$ ipython --no-banner

In [1]: import numpy as np

In [2]: from numpy import linalg as LA

In [3]: np.set_printoptions(precision=3, suppress=True, linewidth=140, legacy="1.25")

In [4]: A = np.load("test17.npy")

In [5]: A
Out[5]: 
array([[ 11.264, -14.867,  -0.524],
       [  6.874,  -9.203,   0.12 ],
       [  2.975,  -4.975,  -0.003],
       [  2.697,  -4.698,  -0.04 ],
       [  2.694,  -4.696,  -0.041],
       [  1.812,  -3.826,  -0.184],
       [  0.169,  -2.006,  -0.512],
       [ -0.132,  -0.397,  -0.216],
       [  1.069,   1.881,   1.429],
       [ 11.722,  19.427,  17.924],
       [ 15.115,  26.133,  24.114]])

In [6]: vec = np.array([3, 2, 3])

In [7]: y = A @ vec

In [8]: np.round(LA.pinv(A) @ A, 3) + 0
Out[8]: 
array([[1., 0., 0.],
       [0., 1., 0.],
       [0., 0., 1.]])

In [9]: try:
   ...:     LA.solve(A, y)
   ...: except LA.LinAlgError as e:
   ...:     print("failed:", e)
   ...: 
failed: Last 2 dimensions of the array must be square

In [10]: LA.solve(A.T @ A, A.T @ y)
Out[10]: array([3., 2., 3.])

In [11]: y
Out[11]: array([  2.486,   2.576,  -1.034,  -1.425,  -1.433,  -2.768,  -5.041,  -1.838,  11.256, 127.792, 169.953])

In [12]: rng = np.random.default_rng(7832)

In [13]: y = y + 0.05 * rng.normal(size=11)

In [14]: y
Out[14]: array([  2.496,   2.57 ,  -1.054,  -1.425,  -1.496,  -2.766,  -5.048,  -1.928,  11.309, 127.757, 170.026])

In [15]: coef, *_ = LA.lstsq(A, y)

In [16]: np.round(LA.norm(y - A @ coef), 3)
Out[16]: 0.137

In [17]: [round(float(LA.norm(LA.solve(A.T @ A + lam * np.eye(3), A.T @ y))), 2) for lam in (0, 1, 10, 100)]
Out[17]: [4.69, 4.69, 4.66, 4.4]

In [18]: arr = np.load("block5.npy")

In [19]: arr
Out[19]: 
array([[ 0.096, -8.142, -0.025],
       [-2.028, -7.98 , -1.96 ],
       [ 1.964, -0.09 ,  2.052],
       [-2.154,  0.072, -2.06 ]])

In [20]: vec = np.array([-5, -5, -4])

In [21]: arr * vec
Out[21]: 
array([[-0.48 , 40.71 ,  0.1  ],
       [10.14 , 39.9  ,  7.84 ],
       [-9.82 ,  0.45 , -8.208],
       [10.77 , -0.36 ,  8.24 ]])

In [22]: (arr @ vec).argmax()
Out[22]: 1

In [23]: (arr * vec).sum(axis=1)
Out[23]: array([ 40.33 ,  57.88 , -17.578,  18.65 ])

In [24]: np.einsum("ij,j->i", arr, vec)
Out[24]: array([ 40.33 ,  57.88 , -17.578,  18.65 ])

In [25]: arr @ np.ones(3)
Out[25]: array([ -8.071, -11.968,   3.926,  -4.142])

In [26]: hat = arr @ LA.solve(arr.T @ arr, arr.T)

In [27]: round(float(np.trace(hat)), 3)
Out[27]: 3.0

In [28]: hat
Out[28]: 
array([[ 0.782,  0.221, -0.12 , -0.327],
       [ 0.221,  0.776,  0.122,  0.332],
       [-0.12 ,  0.122,  0.933, -0.181],
       [-0.327,  0.332, -0.181,  0.508]])

In [29]: O = arr.astype(float).copy()

In [30]: for j in range(3):
    ...:     O[:, j] -= O[:, :j] @ (O[:, :j].T @ O[:, j])
    ...:     O[:, j] /= LA.norm(O[:, j])
    ...: 

In [31]: O
Out[31]: 
array([[ 0.027, -0.78 , -0.415],
       [-0.571, -0.525,  0.418],
       [ 0.553, -0.23 ,  0.758],
       [-0.606,  0.25 ,  0.279]])
